$ python3 -q
>>> import numpy as np
>>> from numpy import linalg as LA
>>> np.set_printoptions(precision=3, suppress=True, linewidth=100, sign=" ")
>>> feats = np.array([[3, 2, 1, 4, 5, 5],
...     [0, 0, 2, 2, 4, 5],
...     [0, 2, 4, 1, 3, 5],
...     [2, 1, 3, 2, 4, 5],
...     [5, 0, 5, 3, 0, 4],
...     [1, 2, 4, 0, 1, 5],
...     [1, 1, 5, 0, 3, 5],
...     [3, 2, -1, 2, 1, 0]])
>>> P = feats @ LA.solve(feats.T @ feats, feats.T)
>>> round(np.trace(P), 3)
np.float64(6.0)
>>> np.diag(P)
array([ 0.591,  0.622,  0.98 ,  0.356,  0.999,  0.999,  0.791,  0.663])
>>> q, Rm = LA.qr(feats)
>>> print(abs(Rm[0, 0]), np.round(LA.norm(feats[:, 0]), 3))
7.0 7.0
>>> q.shape, Rm.shape
((8, 6), (6, 6))
>>> np.abs(np.diag(Rm))
array([ 7.   ,  3.479,  7.475,  3.029,  2.797,  1.455])
>>> np.round(q.T @ q, 3) + 0
array([[ 1.,  0.,  0.,  0.,  0.,  0.],
       [ 0.,  1.,  0.,  0.,  0.,  0.],
       [ 0.,  0.,  1.,  0.,  0.,  0.],
       [ 0.,  0.,  0.,  1.,  0.,  0.],
       [ 0.,  0.,  0.,  0.,  1.,  0.],
       [ 0.,  0.,  0.,  0.,  0.,  1.]])
>>> np.trace(q @ q.T)
np.float64(6.0)
>>> A = np.load("layer14.npy")
>>> A
array([[-9.571, -1.677, -8.905],
       [-9.06 , -1.953, -8.976],
       [-9.312, -1.723, -8.973],
       [-8.879, -1.817, -9.166],
       [-8.674, -1.957, -8.804],
       [-9.468, -2.119, -8.981],
       [-8.797, -2.076, -9.105],
       [-8.909, -1.982, -8.887],
       [-9.055, -1.86 , -9.09 ],
       [-8.404, -0.796,  8.91 ],
       [-7.864, -0.958,  8.845],
       [-8.338, -0.861,  8.177],
       [-8.117, -0.571,  9.122],
       [-8.176, -0.545,  8.714],
       [-8.044, -1.16 ,  8.813],
       [-8.327, -1.419,  9.078],
       [-7.964, -0.865,  9.084],
       [-8.002, -1.383,  9.266],
       [ 3.987,  0.953, -5.733],
       [ 4.149,  0.95 , -5.82 ],
       [ 3.843,  0.992, -6.259],
       [ 4.135,  0.72 , -6.005],
       [ 4.004,  1.337, -5.795],
       [ 3.609,  1.481, -5.809],
       [ 3.843,  1.089, -6.406],
       [ 3.926,  0.876, -5.898],
       [ 4.454,  0.796, -5.934]])
>>> Ac = A - A.mean(axis=0)
>>> vecs = LA.svd(Ac)[2][:2]
>>> Y = Ac - Ac @ vecs.T @ vecs
>>> (Ac @ vecs.T).std(axis=0)
array([ 8.199,  5.554])
>>> Y.std(axis=0)
array([ 0.052,  0.245,  0.01 ])
>>> np.round(LA.norm(Y) / LA.norm(Ac), 3)
np.float64(0.025)
>>> LA.norm(Y, axis=1).round(6).argmax()
np.int64(23)
>>> Y = np.c_[A[:, :1] @ np.array([[-3]]), np.array([1, 3, 1, 0, 2, 3, 3, 3, 0, 3, 5, 3, 2, 3, 5, 3, 5, 2, 4, 2, 3, 0, 1, 3, 0, 0, 2])]
>>> print(Y)
[[ 28.713   1.   ]
 [ 27.18    3.   ]
 [ 27.936   1.   ]
 [ 26.637   0.   ]
 [ 26.022   2.   ]
 [ 28.404   3.   ]
 [ 26.391   3.   ]
 [ 26.727   3.   ]
 [ 27.165   0.   ]
 [ 25.212   3.   ]
 [ 23.592   5.   ]
 [ 25.014   3.   ]
 [ 24.351   2.   ]
 [ 24.528   3.   ]
 [ 24.132   5.   ]
 [ 24.981   3.   ]
 [ 23.892   5.   ]
 [ 24.006   2.   ]
 [-11.961   4.   ]
 [-12.447   2.   ]
 [-11.529   3.   ]
 [-12.405   0.   ]
 [-12.012   1.   ]
 [-10.827   3.   ]
 [-11.529   0.   ]
 [-11.778   0.   ]
 [-13.362   2.   ]]
>>> print(LA.norm(LA.qr(A)[0].T @ Y, axis=0) ** 2 / ((Y ** 2).sum(axis=0) + 1e-12))
[ 1.     0.589]
>>> LA.matrix_rank(Y)
np.int64(2)
>>> np.round(LA.norm(Y - A @ LA.lstsq(A, Y)[0], axis=0), 3) + 0
array([ 0.   ,  9.157])
>>> left, sv, Vh = LA.svd(A)
>>> np.argmax(sv[:-1] / (sv[1:] + 1e-6)) + 1
np.int64(2)
>>> sv
array([ 42.603,  38.408,   2.047])
>>> Y = left[:, :2] @ np.diag(sv[:2]) @ Vh[:2]
>>> np.round(LA.norm(A - Y) / LA.norm(A), 3)
np.float64(0.036)
>>> LA.matrix_rank(Y)
np.int64(2)
>>> print(round(float(LA.norm(A - Y, 2)), 3), np.round(sv[2], 3))
2.047 2.047
>>> Y = np.array([[1, 0], [1, 3], [-1, 2]])
>>> LA.matrix_rank(np.vstack([A, Y.T]))
np.int64(3)
>>> W2 = A[[1, 25]].astype(float)
>>> for _ in range(3):
...     lab = LA.norm(A[:, None] - W2, axis=-1).argmin(axis=1)
...     W2 = np.array([A[lab == j].mean(axis=0) for j in range(2)])
... 
>>> lab
array([ 0,  0,  0,  0,  0,  0,  0,  0,  0,  0,  0,  0,  0,  0,  0,  0,  0,  0,  1,  1,  1,  1,  1,
        1,  1,  1,  1])
>>> W2
array([[-8.609, -1.429, -0.049],
       [ 3.994,  1.022, -5.962]])
>>> np.abs(W2[1] - W2[0]).argmax()
np.int64(0)
>>> data = np.array([[0.0, 0.0, 0.0, 0.0, 0.0, 0.0, 0.0, 1.0],
...     [0.0, 1.0, 0.0, 0.0, 0.0, 0.0, 0.0, 0.0],
...     [0.0, 0.0, 1.0, 0.0, 0.0, 0.0, 0.0, 0.0],
...     [0.0, 0.0, 0.0, 1.0, 0.0, 0.0, 0.0, 0.0],
...     [0.0, 0.0, 0.0, 0.0, 1.0, 0.0, 0.0, 0.0],
...     [0.0, 0.0, 0.0, 0.0, 0.0, 1.0, 0.0, 0.0],
...     [0.0, 0.0, 0.0, 0.0, 0.0, 0.0, 1.0, 0.0],
...     [-1.0, 0.0, 0.0, 0.0, 0.0, 0.0, 0.0, 0.0]])
>>> x = np.array([-2, -4, 3, 0, 4, -7, -9, -6])
>>> print((data * x).sum(axis=1))
[-6. -4.  3.  0.  4. -7. -9.  2.]
>>> data * x
array([[-0., -0.,  0.,  0.,  0., -0., -0., -6.],
       [-0., -4.,  0.,  0.,  0., -0., -0., -0.],
       [-0., -0.,  3.,  0.,  0., -0., -0., -0.],
       [-0., -0.,  0.,  0.,  0., -0., -0., -0.],
       [-0., -0.,  0.,  0.,  4., -0., -0., -0.],
       [-0., -0.,  0.,  0.,  0., -7., -0., -0.],
       [-0., -0.,  0.,  0.,  0., -0., -9., -0.],
       [ 2., -0.,  0.,  0.,  0., -0., -0., -0.]])
>>> (data @ x).argmax()
np.int64(4)
>>> print(data @ x)
[-6. -4.  3.  0.  4. -7. -9.  2.]
>>> x = np.array([-1, 1, 1, 2, 3, 1, 1, -3])
>>> LA.inv(data)
array([[-0., -0., -0., -0., -0., -0., -0., -1.],
       [ 0.,  1.,  0.,  0.,  0.,  0.,  0.,  0.],
       [ 0.,  0.,  1.,  0.,  0.,  0.,  0.,  0.],
       [ 0.,  0.,  0.,  1.,  0.,  0.,  0.,  0.],
       [ 0.,  0.,  0.,  0.,  1.,  0.,  0.,  0.],
       [ 0.,  0.,  0.,  0.,  0.,  1.,  0.,  0.],
       [ 0.,  0.,  0.,  0.,  0.,  0.,  1.,  0.],
       [ 1.,  0.,  0.,  0.,  0.,  0.,  0.,  0.]])
>>> [p for p in range(1, 25) if np.allclose(LA.matrix_power(data, p), np.eye(8))]
[4, 8, 12, 16, 20, 24]
>>> print(np.round(LA.norm(x), 3), np.round(LA.norm(data @ x), 3))
5.196 5.196
>>> np.round(LA.det(data), 3)
np.float64(1.0)
>>> data @ data
array([[-1.,  0.,  0.,  0.,  0.,  0.,  0.,  0.],
       [ 0.,  1.,  0.,  0.,  0.,  0.,  0.,  0.],
       [ 0.,  0.,  1.,  0.,  0.,  0.,  0.,  0.],
       [ 0.,  0.,  0.,  1.,  0.,  0.,  0.,  0.],
       [ 0.,  0.,  0.,  0.,  1.,  0.,  0.,  0.],
       [ 0.,  0.,  0.,  0.,  0.,  1.,  0.,  0.],
       [ 0.,  0.,  0.,  0.,  0.,  0.,  1.,  0.],
       [ 0.,  0.,  0.,  0.,  0.,  0.,  0., -1.]])
>>> np.round(LA.det(data), 3)
np.float64(1.0)
>>> (LA.matrix_power((data != 0) + (data.T != 0) + np.eye(8), 8) > 0).astype(int)
array([[ 1,  0,  0,  0,  0,  0,  0,  1],
       [ 0,  1,  0,  0,  0,  0,  0,  0],
       [ 0,  0,  1,  0,  0,  0,  0,  0],
       [ 0,  0,  0,  1,  0,  0,  0,  0],
       [ 0,  0,  0,  0,  1,  0,  0,  0],
       [ 0,  0,  0,  0,  0,  1,  0,  0],
       [ 0,  0,  0,  0,  0,  0,  1,  0],
       [ 1,  0,  0,  0,  0,  0,  0,  1]])
>>> np.flatnonzero(LA.matrix_power((data != 0) + (data.T != 0) + np.eye(8), 8)[2])
array([ 2])
>>> J = np.loadtxt("m.csv", delimiter=",")
>>> J
array([[ 1., -3.,  1., -3.,  1., -3.],
       [ 1., -3.,  1., -3.,  1., -3.],
       [ 2., -3.,  2., -3.,  2., -3.],
       [ 1., -3.,  1., -3.,  1., -3.],
       [ 1., -3.,  1., -3.,  1., -3.],
       [ 2., -3.,  2., -3.,  2., -3.]])
>>> LA.lstsq(J[:-1].T, J[-1])[2]
np.int32(2)
>>> print(np.round(np.trace(LA.pinv(J) @ J), 3))
2.0
>>> J @ LA.pinv(J) @ J
array([[ 1., -3.,  1., -3.,  1., -3.],
       [ 1., -3.,  1., -3.,  1., -3.],
       [ 2., -3.,  2., -3.,  2., -3.],
       [ 1., -3.,  1., -3.,  1., -3.],
       [ 1., -3.,  1., -3.,  1., -3.],
       [ 2., -3.,  2., -3.,  2., -3.]])
>>> np.abs(np.diag(LA.qr(J)[1])) > 1e-9
array([ True,  True, False, False, False, False])
>>> try:
...     LA.inv(J)
... except LA.LinAlgError as e:
...     print(repr(e))
... 
LinAlgError('Singular matrix')
>>> Y = np.array([[3, 5, -2],
...     [3, 3, -3],
...     [5, -2, 4],
...     [1, -4, -2],
...     [1, 4, -3],
...     [5, 0, -3]])
>>> LA.matrix_rank(np.vstack([J, Y.T]))
np.int64(5)
>>> Y @ J
Traceback (most recent call last):
  File "<python-input-65>", line 1, in <module>
    Y @ J
    ~~^~~
ValueError: matmul: Input operand 1 has a mismatch in its core dimension 0, with gufunc signature (n?,k),(k,m?)->(n?,m?) (size 6 is different from 3)
>>> np.einsum("ij->j", J)
array([  8., -18.,   8., -18.,   8., -18.])
>>> left, sv, Vh = LA.svd(J)
>>> sv.round(3) + 0
array([ 13.952,   1.824,   0.   ,   0.   ,   0.   ,   0.   ])
>>> np.argmax(sv[:-1] / (sv[1:] + 1e-6)) + 1
np.int64(2)
>>> Y = left[:, :2] @ np.diag(sv[:2]) @ Vh[:2]
>>> np.round(LA.norm(J - Y, 2), 3), np.round(sv[2], 3)
(np.float64(0.0), np.float64(0.0))
>>> np.round(LA.norm(J - Y) / LA.norm(J), 3)
np.float64(0.0)
>>> round(np.abs(J - Y).max(), 3)
np.float64(0.0)
>>> LA.matrix_rank(Y)
np.int64(2)
>>> x = np.array([1, 0, 0, 1, 1, 1])
>>> h1 = np.maximum(J @ x, 0)
>>> np.maximum(J @ (3 * x), 0)
array([ 0.,  0.,  0.,  0.,  0.,  0.])
>>> np.maximum(J @ x, 0) - np.maximum(-J @ x, 0)
array([-4., -4., -2., -4., -4., -2.])
>>> np.tanh(J @ x)
array([-0.999, -0.999, -0.964, -0.999, -0.999, -0.964])
>>> np.flatnonzero(h1 > 1e-9)
array([], dtype=int64)
>>> rng = np.random.default_rng(208743)
>>> lab = rng.permutation(6)
>>> lab
array([ 5,  3,  0,  4,  1,  2])
>>> Y = J[lab][:, lab]
>>> round(float(LA.det(Y)), 3), round(LA.det(J[lab]), 3)
(0.0, np.float64(0.0))
>>> np.round(np.sort(np.abs(LA.eigvals(Y))), 3) + 0
array([ 0.,  0.,  0.,  0.,  0.,  5.])
>>> np.allclose(Y, J)
False
>>> E = np.load("out2.npy")
>>> E
array([[17,  3,  2, -3,  0, -1, -1,  0],
       [ 1, 23, -2, -1,  3, -3,  1, -3],
       [-2, -1, 37,  2,  1, -2,  3, -3],
       [ 1,  0,  1, 13, -1, -1,  3, -3],
       [-1,  0, -1, -3,  8, -2,  2,  2],
       [-1,  3, -3, -1,  2, 10,  3, -1],
       [-3,  1,  1,  2,  1,  3,  4,  2],
       [-1,  3,  1,  3,  3,  3, -2, 40]])
>>> Y = E / np.sqrt((E ** 2).mean(axis=1, keepdims=True))
>>> LA.matrix_rank(Y) == LA.matrix_rank(E)
np.True_
>>> print(LA.matrix_rank(E - E.mean(axis=1, keepdims=True)))
7
>>> print(LA.norm(Y, axis=1))
[ 2.828  2.828  2.828  2.828  2.828  2.828  2.828  2.828]
>>> Y = E[0, 0] * E[1:] - np.outer(E[1:, 0], E[0])
>>> Y
array([[  0, 388, -36, -14,  51, -50,  18, -51],
       [  0, -11, 633,  28,  17, -36,  49, -51],
       [  0,  -3,  15, 224, -17, -16,  52, -51],
       [  0,   3, -15, -54, 136, -35,  33,  34],
       [  0,  54, -49, -20,  34, 169,  50, -17],
       [  0,  26,  23,  25,  17,  48,  65,  34],
       [  0,  54,  19,  48,  51,  50, -35, 680]])
>>> LA.matrix_rank(Y), LA.matrix_rank(E)
(np.int64(7), np.int64(8))
